$ python3 -q
>>> import numpy as np
>>> np.set_printoptions(suppress=True, linewidth=160)
>>> rd = lambda a: np.round(a, 1) + 0
>>> feats = np.load("mat.npy")
>>> feats
array([[  1.1,  -0.1,  -4. ],
       [  0.2,  -0.8,   5. ],
       [  1.5,  -1.2, -11. ],
       [ -1.7,  -1.5, -18. ]])
>>> # column 2 is much longer than the rest
>>> O, vecs = np.linalg.qr(feats[:, :2])[0], np.linalg.qr(feats[:, 2:])[0]
>>> sigma = np.linalg.svd(O.T @ vecs, compute_uv=False)
>>> rd(sigma)
array([0.8])
>>> rd(np.linalg.norm(O @ O.T - vecs @ vecs.T, 2))
np.float64(1.0)
>>> u = np.array([3, 0, 2])
>>> rd(np.cross(feats[1, :3], feats[3, :3]))
array([21.9, -4.9, -1.7])
>>> rd(np.convolve(feats[1], u))
array([ 0.6, -2.4, 15.4, -1.6, 10. ])
>>> rd(np.correlate(feats[1], feats[3], "full"))
array([ -3.6,  14.1, -89.1,  -6.1,  -8.5])
>>> rd(np.polyval(u, feats[1]))
array([ 2.1,  3.9, 77. ])
>>> m1 = np.load("w.npy")
>>> m1
array([[0, 0],
       [0, 3]])
>>> # triangular
>>> ev, vecs = np.linalg.eigh(m1)
>>> vecs.T @ m1 @ vecs
array([[0., 0.],
       [0., 3.]])
>>> np.unique(ev.round(6) + 0, return_counts=True)[1]
array([1, 1])
>>> ev
array([0., 3.])
>>> ev.sum(), np.trace(m1)
(np.float64(3.0), np.int64(3))
>>> rd(np.linalg.eigvalsh(m1 + 3 * np.eye(2)))
array([3., 6.])
>>> vecs @ np.diag(ev) @ vecs.T
array([[0., 0.],
       [0., 3.]])
>>> rd(np.linalg.eigvalsh(m1 @ m1))
array([0., 9.])
>>> (ev > 1e-8).sum(), (ev < -1e-8).sum()
(np.int64(1), np.int64(0))
>>> rd(np.linalg.svd(m1, compute_uv=False))
array([3., 0.])
>>> [round(float(x), 1) for x in np.linalg.svd(m1, compute_uv=False)[:3]]
[3.0, 0.0]
>>> rd(np.linalg.pinv(m1))
array([[0. , 0. ],
       [0. , 0.3]])
>>> rd(np.linalg.norm(m1, axis=0))
array([0., 3.])
>>> m1[:, 1] @ m1[:, 0]
np.int64(0)
>>> m1.T @ m1
array([[0, 0],
       [0, 9]])
>>> rd(np.abs(np.linalg.eigvals(m1)).max())
np.float64(3.0)
>>> np.allclose(m1, m1.T)
True
>>> np.allclose(m1 @ m1.T, m1.T @ m1)
True
>>> np.linalg.matrix_power(m1, 4)
array([[ 0,  0],
       [ 0, 81]])
>>> np.trace(m1)
np.int64(3)
>>> rd(np.sort(np.abs(np.linalg.eigvals(m1))))
array([0., 3.])
>>> mat = np.load("layer18.npy")
>>> mat
array([[1, 0, 2, 0],
       [0, 1, 2, 2],
       [0, 0, 2, 0],
       [0, 0, 0, 1]])
>>> # triangular
>>> out = np.array([[0, -3, -2], [3, 3, -1]])
>>> W2 = np.kron(out, mat)
>>> np.linalg.matrix_rank(W2)
np.int64(8)
>>> W2.shape
(8, 12)
>>> W2
array([[ 0,  0,  0,  0, -3,  0, -6,  0, -2,  0, -4,  0],
       [ 0,  0,  0,  0,  0, -3, -6, -6,  0, -2, -4, -4],
       [ 0,  0,  0,  0,  0,  0, -6,  0,  0,  0, -4,  0],
       [ 0,  0,  0,  0,  0,  0,  0, -3,  0,  0,  0, -2],
       [ 3,  0,  6,  0,  3,  0,  6,  0, -1,  0, -2,  0],
       [ 0,  3,  6,  6,  0,  3,  6,  6,  0, -1, -2, -2],
       [ 0,  0,  6,  0,  0,  0,  6,  0,  0,  0, -2,  0],
       [ 0,  0,  0,  3,  0,  0,  0,  3,  0,  0,  0, -1]])
>>> proj = np.triu(np.array([[0, 5, 1, 3], [3, 4, 4, 5], [1, 3, 2, 2], [4, 2, 1, 2]]), 1) + np.eye(4)
>>> out = proj @ mat @ np.linalg.inv(proj)
>>> np.trace(out), np.trace(mat)
(np.float64(5.0), np.int64(5))
>>> out
array([[  1.,   0.,  13., -16.],
       [  0.,   1.,   6., -10.],
       [  0.,   0.,   2.,  -2.],
       [  0.,   0.,   0.,   1.]])
>>> rd(np.linalg.det(out))
np.float64(2.0)
>>> u = np.array([-2, 0, 3])
>>> rng = np.random.default_rng(19712)
>>> F = np.outer(rng.normal(size=24), u) + 0.3 * rng.normal(size=(24, 3))
>>> rd(F)
array([[ 2.3,  0.1, -3.1],
       [ 0.8,  0.3, -0.7],
       [ 3.7, -0.2, -4.9],
       [ 3. , -0.1, -4.6],
       [ 0.2, -0.1, -0.4],
       [-2.3, -0.1,  2.7],
       [-0.7,  0. ,  0.8],
       [ 1.5,  0.2, -1.9],
       [-3.2,  0. ,  4.2],
       [ 0.9,  0.3, -1.3],
       [ 1.1,  0.5, -2.1],
       [-0.7, -0.5,  1.4],
       [ 2.2,  0.7, -1.9],
       [ 1. ,  0.5, -1.3],
       [-1.8,  0.7,  3. ],
       [ 1.7, -0.1, -3. ],
       [ 2.5,  0.3, -3.1],
       [ 1.2,  0.3, -1.8],
       [ 1.1, -0.5, -1.7],
       [ 1.5,  0. , -2.4],
       [ 1.9,  0.2, -2.7],
       [ 0.4,  0.2,  0. ],
       [ 0.8,  0. , -1. ],
       [ 1.1, -0.2, -1.4]])
>>> Xc = (F - F.mean(axis=0)) / F.std(axis=0)
>>> np.argwhere(np.abs(Xc) > 2)
array([[8, 0],
       [8, 2]])
>>> rd(Xc.std(axis=0))
array([1., 1., 1.])
>>> b = np.linalg.lstsq(np.delete(Xc, 2, axis=1), Xc[:, 2])[0]
>>> rd(b)
array([-1. ,  0.1])
>>> rd(1 - np.var(Xc[:, 2] - np.delete(Xc, 2, axis=1) @ b))
np.float64(1.0)
>>> proj = F @ np.linalg.solve(F.T @ F, F.T)
>>> rd(proj @ F[:, 0])
array([ 2.3,  0.8,  3.7,  3. ,  0.2, -2.3, -0.7,  1.5, -3.2,  0.9,  1.1, -0.7,  2.2,  1. , -1.8,  1.7,  2.5,  1.2,  1.1,  1.5,  1.9,  0.4,  0.8,  1.1])
>>> np.trace(proj)
np.float64(3.0)
>>> rd(np.diag(proj))
array([0.1, 0. , 0.2, 0.2, 0. , 0.1, 0. , 0. , 0.1, 0. , 0.3, 0.3, 0.4, 0.1, 0.3, 0.1, 0.1, 0.1, 0.1, 0.1, 0.1, 0.1, 0. , 0.1])
>>> np.allclose(proj @ proj, proj)
True
>>> lab = F[:, 2] > np.median(F[:, 2])
>>> u = F[lab].mean(axis=0) - F[~lab].mean(axis=0)
>>> rd(u)
array([-2.2, -0.1,  3.2])
>>> arr = np.load("x.npy")
>>> arr
array([[ 14,  -7,  -1, -13],
       [ -7,  13, -11,   4],
       [ -1, -11,  14,   4],
       [-13,   4,   4,  13]])
>>> # symmetric, so the eigenvalues are real
>>> U, sigma, Vt = np.linalg.svd(m1)
>>> vecs = Vt[:(sigma > 1e-8).sum()]
>>> x0 = m1[0] + -2 * m1[1] + rng.integers(2) * np.eye(2)[1]
>>> x0
array([ 0., -5.])
>>> np.linalg.matrix_rank(np.vstack([m1, x0]))
np.int64(1)
>>> np.diag(vecs.T @ vecs)
array([0., 1.])
